>>> import numpy as np
>>> np.set_printoptions(precision=2, suppress=True, linewidth=100, floatmode="fixed")
>>> K = np.array([[0.7, 1.1, -0.8, -1.5, -0.1, -0.9, -0.7],
...     [-0.1, 1.5, 0.0, -1.8, -1.6, 1.1, -1.1],
...     [-0.5, 1.4, -0.2, -1.3, 0.3, -2.2, 0.6],
...     [-0.9, 0.8, -0.4, -1.5, -1.6, 0.8, 0.8]])
>>> rng = np.random.default_rng(666)
>>> K[2] = K[3] + 0.1 * rng.normal(size=7)
>>> K
array([[ 0.70,  1.10, -0.80, -1.50, -0.10, -0.90, -0.70],
       [-0.10,  1.50,  0.00, -1.80, -1.60,  1.10, -1.10],
       [-0.89,  0.84, -0.42, -1.73, -1.38,  0.85,  0.96],
       [-0.90,  0.80, -0.40, -1.50, -1.60,  0.80,  0.80]])
>>> round(np.linalg.norm(K[3] - K[0]), 2)
np.float64(3.19)
>>> np.linalg.norm(K, axis=1).argmax()
np.int64(1)
>>> np.linalg.norm(K, axis=1)
array([2.43, 3.24, 2.87, 2.77])
>>> np.round(np.linalg.norm(K, 1), 2), np.round(np.linalg.norm(K, np.inf), 2)
(np.float64(6.53), np.float64(7.2))
>>> A2 = K / np.sqrt((K ** 2).mean(axis=1, keepdims=True))
>>> np.linalg.norm(A2, axis=1)
array([2.65, 2.65, 2.65, 2.65])
>>> A2[2]
array([-0.83,  0.78, -0.39, -1.60, -1.27,  0.79,  0.88])
>>> vec = np.array([2, -3, 5, 5, 1, -2, 4])
>>> K @ np.ones(7)
array([-2.20, -2.00, -1.78, -2.00])
>>> K @ vec
array([-14.50, -21.90, -14.34, -13.70])
>>> (K * vec).sum(axis=1)
array([-14.50, -21.90, -14.34, -13.70])
>>> (K @ vec).argmax()
np.int64(3)
>>> np.sign((K @ vec).round(6))
array([-1.00, -1.00, -1.00, -1.00])
>>> J = np.loadtxt("mat.csv", delimiter=",")
>>> J
array([[ 0.36, -4.67,  0.58, -5.00, -3.14],
       [-1.03,  0.77, -3.43,  2.96, -6.78],
       [ 0.20, -4.85,  1.58, -6.09, -2.37],
       [ 2.63, -6.51,  0.15, -5.38, -4.96],
       [ 1.60, -5.79, -0.42, -6.98, -3.84],
       [-0.76,  1.38, -1.56, -2.76, -3.09],
       [ 0.24,  1.19, -1.59,  1.39, -6.05],
       [ 0.39,  1.20, -1.42, -2.73, -4.11],
       [-1.60,  2.27, -1.70, -3.79, -4.34],
       [-2.11, -0.08, -2.21,  3.08, -8.67],
       [-2.77,  2.51, -2.43, -4.35, -4.00],
       [-0.93, -1.44, -0.85, -2.93, -4.23],
       [ 1.11, -4.42,  0.18, -7.89, -4.16],
       [ 0.39, -6.19,  1.79, -5.36, -4.33],
       [ 0.76, -6.17, -0.11, -5.92, -4.45],
       [-0.70,  1.64, -1.72, -3.59, -3.13],
       [ 0.78, -6.49, -0.22, -6.24, -3.06],
       [-0.44,  1.41, -2.63, -4.79, -4.53],
       [-2.53,  0.16, -1.82, -3.93, -4.25],
       [ 2.03, -4.57,  0.82, -5.74, -2.42],
       [-0.77,  1.39, -1.05, -4.34, -3.41],
       [ 0.79, -5.56, -0.46, -5.83, -2.06],
       [-0.20,  2.87, -1.46,  1.31, -5.60],
       [-2.09,  1.87, -2.57,  1.84, -5.81],
       [ 0.88, -4.13,  0.81, -5.71, -4.09],
       [-1.37,  1.45, -0.28, -3.31, -3.73]])
>>> proj = J @ np.linalg.solve(J.T @ J, J.T)
>>> proj @ J[:, 1]
array([-4.67,  0.77, -4.85, -6.51, -5.79,  1.38,  1.19,  1.20,  2.27, -0.08,  2.51, -1.44, -4.42,
       -6.19, -6.17,  1.64, -6.49,  1.41,  0.16, -4.57,  1.39, -5.56,  2.87,  1.87, -4.13,  1.45])
>>> np.linalg.matrix_rank(np.eye(26) - proj)
np.int64(21)
>>> np.allclose(proj @ proj, proj)
True
>>> round(np.trace(proj), 2)
np.float64(5.0)
>>> mat = np.array([[2.0, 1.0, 1.0, 0.0],
...     [0.0, 7.0, -5.0, 3.0],
...     [0.0, -5.0, -1.0, 3.0],
...     [0.0, 0.0, 9.0, -9.0]])
>>> left, sv = np.linalg.svd(K)
Traceback (most recent call last):
  File "<python-input-27>", line 1, in <module>
    left, sv = np.linalg.svd(K)
    ^^^^^^^^
ValueError: too many values to unpack (expected 2)
>>> left, sv, VT = np.linalg.svd(K, full_matrices=False)
>>> np.round(left.T @ K @ VT.T, 2) + 0
array([[4.90, 0.00, 0.00, 0.00],
       [0.00, 2.45, 0.00, 0.00],
       [0.00, 0.00, 1.50, 0.00],
       [0.00, 0.00, 0.00, 0.22]])
>>> np.abs(VT[0])
array([0.17, 0.42, 0.13, 0.65, 0.53, 0.27, 0.02])
>>> np.round(left.T @ left, 2) + 0
array([[1.00, 0.00, 0.00, 0.00],
       [0.00, 1.00, 0.00, 0.00],
       [0.00, 0.00, 1.00, 0.00],
       [0.00, 0.00, 0.00, 1.00]])
>>> np.abs(left[:, 0]).round(6).argmax()
np.int64(1)
>>> sv
array([4.90, 2.45, 1.50, 0.22])
>>> left.shape, sv.shape, VT.shape
((4, 4), (4,), (4, 7))
>>> (sv > 1e-8).sum()
np.int64(4)
